% ipython --no-banner

In [1]: import numpy as np

In [2]: np.set_printoptions(suppress=True, linewidth=140)

In [3]: mat = np.load("block1.npy")

In [4]: mat
Out[4]: 
array([[ 37,  -3,   8,   6, -12,   0,  23,   9,  10,  -1, -26],
       [ -3,  13,  -1,   1,   2,   1,  -5, -11,  -3,  -1,  11],
       [  8,  -1,  24,   7,  -7,   1,   3,   6,   3,  13,   4],
       [  6,   1,   7,  16,  -8, -10,   4,  -5,  12,  14,  -3],
       [-12,   2,  -7,  -8,  22,   2,   2,  11,  -5,  -4,  -2],
       [  0,   1,   1, -10,   2,  26,  -3,  -5, -16, -15,   7],
       [ 23,  -5,   3,   4,   2,  -3,  28,  12,   1,  -4, -32],
       [  9, -11,   6,  -5,  11,  -5,  12,  31,  10,   6, -17],
       [ 10,  -3,   3,  12,  -5, -16,   1,  10,  26,  19,  -5],
       [ -1,  -1,  13,  14,  -4, -15,  -4,   6,  19,  24,   6],
       [-26,  11,   4,  -3,  -2,   7, -32, -17,  -5,   6,  42]])

In [5]: # rows and columns are dependent

In [6]: evals, evecs = np.linalg.eigh(mat)

In [7]: vec = np.array([2, 2, 2, 1, 0, 2, 1, 2, 1, 1, 2])

In [8]: np.round(evecs * np.maximum(evals, 0) @ evecs.T, 1) + 0
Out[8]: 
array([[ 37.,  -3.,   8.,   6., -12.,   0.,  23.,   9.,  10.,  -1., -26.],
       [ -3.,  13.,  -1.,   1.,   2.,   1.,  -5., -11.,  -3.,  -1.,  11.],
       [  8.,  -1.,  24.,   7.,  -7.,   1.,   3.,   6.,   3.,  13.,   4.],
       [  6.,   1.,   7.,  16.,  -8., -10.,   4.,  -5.,  12.,  14.,  -3.],
       [-12.,   2.,  -7.,  -8.,  22.,   2.,   2.,  11.,  -5.,  -4.,  -2.],
       [  0.,   1.,   1., -10.,   2.,  26.,  -3.,  -5., -16., -15.,   7.],
       [ 23.,  -5.,   3.,   4.,   2.,  -3.,  28.,  12.,   1.,  -4., -32.],
       [  9., -11.,   6.,  -5.,  11.,  -5.,  12.,  31.,  10.,   6., -17.],
       [ 10.,  -3.,   3.,  12.,  -5., -16.,   1.,  10.,  26.,  19.,  -5.],
       [ -1.,  -1.,  13.,  14.,  -4., -15.,  -4.,   6.,  19.,  24.,   6.],
       [-26.,  11.,   4.,  -3.,  -2.,   7., -32., -17.,  -5.,   6.,  42.]])

In [9]: Uu, sig, Vh = np.linalg.svd(mat)

In [10]: sig.round(1) + 0
Out[10]: array([105.3,  70.3,  43.9,  31.1,  17.1,  13.5,   7.8,   0. ,   0. ,   0. ,   0. ])

In [11]: B = Uu[:, :7] @ np.diag(sig[:7]) @ Vh[:7]

In [12]: B.round(1) + 0
Out[12]: 
array([[ 37.,  -3.,   8.,   6., -12.,   0.,  23.,   9.,  10.,  -1., -26.],
       [ -3.,  13.,  -1.,   1.,   2.,   1.,  -5., -11.,  -3.,  -1.,  11.],
       [  8.,  -1.,  24.,   7.,  -7.,   1.,   3.,   6.,   3.,  13.,   4.],
       [  6.,   1.,   7.,  16.,  -8., -10.,   4.,  -5.,  12.,  14.,  -3.],
       [-12.,   2.,  -7.,  -8.,  22.,   2.,   2.,  11.,  -5.,  -4.,  -2.],
       [  0.,   1.,   1., -10.,   2.,  26.,  -3.,  -5., -16., -15.,   7.],
       [ 23.,  -5.,   3.,   4.,   2.,  -3.,  28.,  12.,   1.,  -4., -32.],
       [  9., -11.,   6.,  -5.,  11.,  -5.,  12.,  31.,  10.,   6., -17.],
       [ 10.,  -3.,   3.,  12.,  -5., -16.,   1.,  10.,  26.,  19.,  -5.],
       [ -1.,  -1.,  13.,  14.,  -4., -15.,  -4.,   6.,  19.,  24.,   6.],
       [-26.,  11.,   4.,  -3.,  -2.,   7., -32., -17.,  -5.,   6.,  42.]])

In [13]: np.round(np.linalg.norm(mat - B) / np.linalg.norm(mat), 1)
Out[13]: np.float64(0.0)

In [14]: np.round(np.abs(mat - B).max(), 1)
Out[14]: np.float64(0.0)

In [15]: E = np.load("case18.npy")

In [16]: E
Out[16]: 
array([[0, 2, 0, 1, 0, 0, 1, 0, 2, 0, 2],
       [2, 0, 2, 0, 1, 0, 0, 1, 0, 2, 0],
       [0, 2, 0, 2, 0, 1, 0, 0, 1, 0, 2],
       [1, 0, 2, 0, 2, 0, 1, 0, 0, 1, 0],
       [0, 1, 0, 2, 0, 2, 0, 1, 0, 0, 1],
       [0, 0, 1, 0, 2, 0, 2, 0, 1, 0, 0],
       [1, 0, 0, 1, 0, 2, 0, 2, 0, 1, 0],
       [0, 1, 0, 0, 1, 0, 2, 0, 2, 0, 1],
       [2, 0, 1, 0, 0, 1, 0, 2, 0, 2, 0],
       [0, 2, 0, 1, 0, 0, 1, 0, 2, 0, 2],
       [2, 0, 2, 0, 1, 0, 0, 1, 0, 2, 0]])

In [17]: np.round(E @ np.linalg.pinv(E) @ E, 1) + 0
Out[17]: 
array([[0., 2., 0., 1., 0., 0., 1., 0., 2., 0., 2.],
       [2., 0., 2., 0., 1., 0., 0., 1., 0., 2., 0.],
       [0., 2., 0., 2., 0., 1., 0., 0., 1., 0., 2.],
       [1., 0., 2., 0., 2., 0., 1., 0., 0., 1., 0.],
       [0., 1., 0., 2., 0., 2., 0., 1., 0., 0., 1.],
       [0., 0., 1., 0., 2., 0., 2., 0., 1., 0., 0.],
       [1., 0., 0., 1., 0., 2., 0., 2., 0., 1., 0.],
       [0., 1., 0., 0., 1., 0., 2., 0., 2., 0., 1.],
       [2., 0., 1., 0., 0., 1., 0., 2., 0., 2., 0.],
       [0., 2., 0., 1., 0., 0., 1., 0., 2., 0., 2.],
       [2., 0., 2., 0., 1., 0., 0., 1., 0., 2., 0.]])

In [18]: try:
    ...:     np.linalg.inv(E)
    ...: except np.linalg.LinAlgError as e:
    ...:     print(e)
    ...: 
Singular matrix

In [19]: np.abs(np.diag(np.linalg.qr(E)[1])) > 1e-9
Out[19]: array([ True,  True,  True,  True,  True,  True,  True, False, False, False, False])

In [20]: round(np.trace(np.linalg.pinv(E) @ E), 1)
Out[20]: np.float64(7.0)

In [21]: np.unique(E.round(6), axis=0).shape
Out[21]: (9, 11)
